$ python -q
>>> import numpy as np
>>> np.set_printoptions(precision=2, suppress=True, linewidth=160)
>>> def tidy(a):
...     return np.round(a, 2) + 0
... 
>>> mat = np.load("dump.npy")
>>> print(tidy(mat))
[[ 0.73 -0.26  0.19 -0.03 -0.31]
 [-0.26  0.74  0.11  0.03 -0.34]
 [ 0.19  0.11  0.35  0.41 -0.09]
 [-0.03  0.03  0.41  0.7   0.19]
 [-0.31 -0.34 -0.09  0.19  0.49]]
>>> # symmetric
>>> B = mat / np.linalg.norm(mat, axis=1, keepdims=True)
>>> cov = B @ B.T
>>> print(tidy(np.degrees(np.arccos(np.clip(cov[1, 3], -1, 1)))))
87.94
>>> print(tidy(np.linalg.norm(B, axis=1)))
[1. 1. 1. 1. 1.]
>>> print(np.argwhere(np.triu(np.abs(cov) > 0.95, 1)))
[]
>>> print(tidy(cov[1]))
[-0.36  1.    0.22  0.04 -0.56]
>>> print((cov - 2 * np.eye(5)).round(6).argmax(axis=1))
[2 2 3 2 3]
>>> left, sig, Vh = np.linalg.svd(mat)
>>> V = Vh[:(sig > 1e-8).sum()]
>>> rng = np.random.default_rng(936)
>>> x0 = mat[1] + 3 * mat[2] + rng.integers(2) * np.eye(5)[0]
>>> print(tidy(x0))
[ 1.3   1.07  1.15  1.27 -0.6 ]
>>> print(tidy(V.T @ V))
[[ 0.73 -0.26  0.19 -0.03 -0.31]
 [-0.26  0.74  0.11  0.03 -0.34]
 [ 0.19  0.11  0.35  0.41 -0.09]
 [-0.03  0.03  0.41  0.7   0.19]
 [-0.31 -0.34 -0.09  0.19  0.49]]
>>> print(tidy(np.diag(V.T @ V)))
[0.73 0.74 0.35 0.7  0.49]
>>> print(tidy(mat @ np.linalg.pinv(mat) @ mat))
[[ 0.73 -0.26  0.19 -0.03 -0.31]
 [-0.26  0.74  0.11  0.03 -0.34]
 [ 0.19  0.11  0.35  0.41 -0.09]
 [-0.03  0.03  0.41  0.7   0.19]
 [-0.31 -0.34 -0.09  0.19  0.49]]
>>> print(np.linalg.lstsq(mat[:-1].T, mat[-1])[2])
3
>>> print(np.allclose(mat[:-1].T @ np.linalg.lstsq(mat[:-1].T, mat[-1])[0], mat[-1]))
True
>>> print(np.unique(mat.round(6), axis=0).shape)
(5, 5)
>>> x0 = np.array([1, 0, 2, 3, 0])
>>> h = np.maximum(mat @ x0, 0)
>>> print(tidy(np.maximum(mat @ x0, 0) - np.maximum(-mat @ x0, 0)))
[1.02 0.03 2.13 2.9  0.1 ]
>>> print(tidy(np.maximum(mat @ (3 * x0), 0)))
[3.05 0.1  6.38 8.69 0.29]
>>> print(tidy(mat.T @ h))
[1.02 0.03 2.13 2.9  0.1 ]
>>> left, sig, Vh = np.linalg.svd(mat)
>>> print(np.argmax(sig[:-1] / (sig[1:] + 1e-6)) + 1)
3
>>> B = left[:, :3] @ np.diag(sig[:3]) @ Vh[:3]
>>> print(np.linalg.matrix_rank(mat, rtol=0.05))
3
>>> print(tidy(np.linalg.norm(mat - B) / np.linalg.norm(mat)))
0.0
>>> B = np.array([[-1, 1], [2, 1]])
>>> arr = np.tile(B, (2, 2))
>>> print(arr)
[[-1  1 -1  1]
 [ 2  1  2  1]
 [-1  1 -1  1]
 [ 2  1  2  1]]
>>> # column 2 repeats column 0
>>> left, sig, Vh = np.linalg.svd(arr)
>>> print(tidy(sig))
[4.61 2.61 0.   0.  ]
>>> B = left[:, :2] @ np.diag(sig[:2]) @ Vh[:2]
>>> print(tidy(np.abs(arr - B).max()))
0.0
>>> print(np.linalg.matrix_rank(arr, rtol=0.05))
2
>>> print(tidy(B))
[[-1.  1. -1.  1.]
 [ 2.  1.  2.  1.]
 [-1.  1. -1.  1.]
 [ 2.  1.  2.  1.]]
